$ ipython --no-banner

In [1]: import numpy as np

In [2]: np.set_printoptions(precision=4, suppress=True, linewidth=100, floatmode="fixed")

In [3]: X = np.load("dump.npy")

In [4]: X
Out[4]: 
array([[  8.0232,   4.0116,   1.9718,  11.9750, -11.9979, -14.0068],
       [ 19.9809,  19.9693,  14.0317,  20.0046,  16.0036,  21.9882],
       [-16.9941, -16.0123, -10.9990, -17.9866,  -9.0122, -13.0465],
       [-10.0011,  -9.9921,  -7.0088, -10.0010,  -7.9898, -10.9947],
       [ -4.0123,  -2.0031,  -1.0067,  -5.9762,   6.0103,   6.9876],
       [ -8.0022,  -3.9901,  -1.9928, -11.9923,  12.0119,  13.9822],
       [-10.9617,  -8.0097,  -4.9996, -14.0078,   5.0050,   4.9742],
       [ 12.9856,  14.0108,   9.9959,  11.9877,  14.9834,  20.0021],
       [ -7.0234,  -6.0475,  -3.9951,  -8.0129,  -0.9773,  -1.9989]])

In [5]: np.linalg.matrix_rank(X, rtol=0.1)
Out[5]: np.int64(2)

In [6]: [round(float(x), 4) for x in np.linalg.svd(X, compute_uv=False)[:3]]
Out[6]: [73.2549, 40.987, 0.066]

In [7]: np.argsort(-np.linalg.norm(X, axis=0).round(6), kind="stable")[:3]
Out[7]: array([5, 3, 0])

In [8]: X.reshape(2, -1)
Out[8]: 
array([[  8.0232,   4.0116,   1.9718,  11.9750, -11.9979, -14.0068,  19.9809,  19.9693,  14.0317,
         20.0046,  16.0036,  21.9882, -16.9941, -16.0123, -10.9990, -17.9866,  -9.0122, -13.0465,
        -10.0011,  -9.9921,  -7.0088, -10.0010,  -7.9898, -10.9947,  -4.0123,  -2.0031,  -1.0067],
       [ -5.9762,   6.0103,   6.9876,  -8.0022,  -3.9901,  -1.9928, -11.9923,  12.0119,  13.9822,
        -10.9617,  -8.0097,  -4.9996, -14.0078,   5.0050,   4.9742,  12.9856,  14.0108,   9.9959,
         11.9877,  14.9834,  20.0021,  -7.0234,  -6.0475,  -3.9951,  -8.0129,  -0.9773,  -1.9989]])

In [9]: X.reshape(-1, 2)
Out[9]: 
array([[  8.0232,   4.0116],
       [  1.9718,  11.9750],
       [-11.9979, -14.0068],
       [ 19.9809,  19.9693],
       [ 14.0317,  20.0046],
       [ 16.0036,  21.9882],
       [-16.9941, -16.0123],
       [-10.9990, -17.9866],
       [ -9.0122, -13.0465],
       [-10.0011,  -9.9921],
       [ -7.0088, -10.0010],
       [ -7.9898, -10.9947],
       [ -4.0123,  -2.0031],
       [ -1.0067,  -5.9762],
       [  6.0103,   6.9876],
       [ -8.0022,  -3.9901],
       [ -1.9928, -11.9923],
       [ 12.0119,  13.9822],
       [-10.9617,  -8.0097],
       [ -4.9996, -14.0078],
       [  5.0050,   4.9742],
       [ 12.9856,  14.0108],
       [  9.9959,  11.9877],
       [ 14.9834,  20.0021],
       [ -7.0234,  -6.0475],
       [ -3.9951,  -8.0129],
       [ -0.9773,  -1.9989]])

In [10]: X.reshape(9, 7)
Traceback (most recent call last):
  Cell In[10], line 1
    X.reshape(9, 7)
ValueError: cannot reshape array of size 54 into shape (9,7)


In [11]: blk = X.reshape(9, 2, -1)

In [12]: blk.transpose(1, 0, 2)
Out[12]: 
array([[[  8.0232,   4.0116,   1.9718],
        [ 19.9809,  19.9693,  14.0317],
        [-16.9941, -16.0123, -10.9990],
        [-10.0011,  -9.9921,  -7.0088],
        [ -4.0123,  -2.0031,  -1.0067],
        [ -8.0022,  -3.9901,  -1.9928],
        [-10.9617,  -8.0097,  -4.9996],
        [ 12.9856,  14.0108,   9.9959],
        [ -7.0234,  -6.0475,  -3.9951]],

       [[ 11.9750, -11.9979, -14.0068],
        [ 20.0046,  16.0036,  21.9882],
        [-17.9866,  -9.0122, -13.0465],
        [-10.0010,  -7.9898, -10.9947],
        [ -5.9762,   6.0103,   6.9876],
        [-11.9923,  12.0119,  13.9822],
        [-14.0078,   5.0050,   4.9742],
        [ 11.9877,  14.9834,  20.0021],
        [ -8.0129,  -0.9773,  -1.9989]]])

In [13]: np.swapaxes(blk, 1, 2)[7]
Out[13]: 
array([[12.9856, 11.9877],
       [14.0108, 14.9834],
       [ 9.9959, 20.0021]])

In [14]: blk.shape
Out[14]: (9, 2, 3)

In [15]: np.einsum("ihd,jhd->hij", blk, blk).shape
Out[15]: (2, 9, 9)

In [16]: blk[:, 0]
Out[16]: 
array([[  8.0232,   4.0116,   1.9718],
       [ 19.9809,  19.9693,  14.0317],
       [-16.9941, -16.0123, -10.9990],
       [-10.0011,  -9.9921,  -7.0088],
       [ -4.0123,  -2.0031,  -1.0067],
       [ -8.0022,  -3.9901,  -1.9928],
       [-10.9617,  -8.0097,  -4.9996],
       [ 12.9856,  14.0108,   9.9959],
       [ -7.0234,  -6.0475,  -3.9951]])
